$ python -q
>>> import numpy as np
>>> from numpy import linalg as LA
>>> np.set_printoptions(suppress=True, linewidth=100)
>>> A = np.vander(np.arange(3) - 2, 4, increasing=True)
>>> A
array([[ 1, -2,  4, -8],
       [ 1, -1,  1, -1],
       [ 1,  0,  0,  0]])
>>> M2 = A[0, 0] * A[1:] - np.outer(A[1:, 0], A[0])
>>> M2
array([[ 0,  1, -3,  7],
       [ 0,  2, -4,  8]])
>>> np.flatnonzero(~M2.round(6).any(axis=1))
array([], dtype=int64)
>>> A[:, 0] / A[0, 0]
array([1., 1., 1.])
>>> M2.shape
(2, 4)
>>> LA.matrix_rank(M2)
np.int64(2)
>>> np.zeros(2, 4)
Traceback (most recent call last):
  File "<python-input-11>", line 1, in <module>
    np.zeros(2, 4)
    ~~~~~~~~^^^^^^
TypeError: Cannot interpret '4' as a data type
>>> M2 - M2[0]
array([[ 0,  0,  0,  0],
       [ 0,  1, -1,  1]])
>>> np.diff(M2, axis=0)
array([[ 0,  1, -1,  1]])
>>> M2[:, 4]
Traceback (most recent call last):
  File "<python-input-14>", line 1, in <module>
    M2[:, 4]
    ~~^^^^^^
IndexError: index 4 is out of bounds for axis 1 with size 4
>>> np.count_nonzero(M2)
np.int64(6)
>>> M2.mean(axis=0)
array([ 0. ,  1.5, -3.5,  7.5])
>>> M2.sum(axis=1)
array([5, 6])
>>> LA.rank(M2)
Traceback (most recent call last):
  File "<python-input-18>", line 1, in <module>
    LA.rank(M2)
    ^^^^^^^
AttributeError: module 'numpy.linalg' has no attribute 'rank'
>>> feats = np.loadtxt("dump.csv", delimiter=",")
>>> feats
array([[-3.,  1., -1.,  0., -2.],
       [ 0., -2., -1., -1., -2.],
       [ 3.,  1.,  0.,  3.,  2.],
       [ 3.,  0., -3.,  0., -1.],
       [-3.,  1.,  2., -3.,  2.],
       [-1., -3., -1., -3.,  2.]])
>>> hat = feats @ LA.solve(feats.T @ feats, feats.T)
>>> np.allclose(hat @ hat, hat)
True
>>> LA.matrix_rank(np.eye(6) - hat)
np.int64(1)
>>> np.round(np.diag(hat), 3)
array([0.967, 0.516, 0.69 , 1.   , 0.835, 0.993])
>>> M2 = feats / LA.norm(feats, axis=1, keepdims=True)
>>> cov = M2 @ M2.T
>>> (np.abs(cov) > 0.9).astype(int)
array([[1, 0, 0, 0, 0, 0],
       [0, 1, 0, 0, 0, 0],
       [0, 0, 1, 0, 0, 0],
       [0, 0, 0, 1, 0, 0],
       [0, 0, 0, 0, 1, 0],
       [0, 0, 0, 0, 0, 1]])
>>> round(np.degrees(np.arccos(np.clip(cov[5, 4], -1, 1))), 3)
np.float64(64.398)
>>> cov[5].round(3)
array([-0.158,  0.387, -0.468, -0.094,  0.432,  1.   ])
>>> np.round(LA.norm(M2, axis=1), 3)
array([1., 1., 1., 1., 1., 1.])
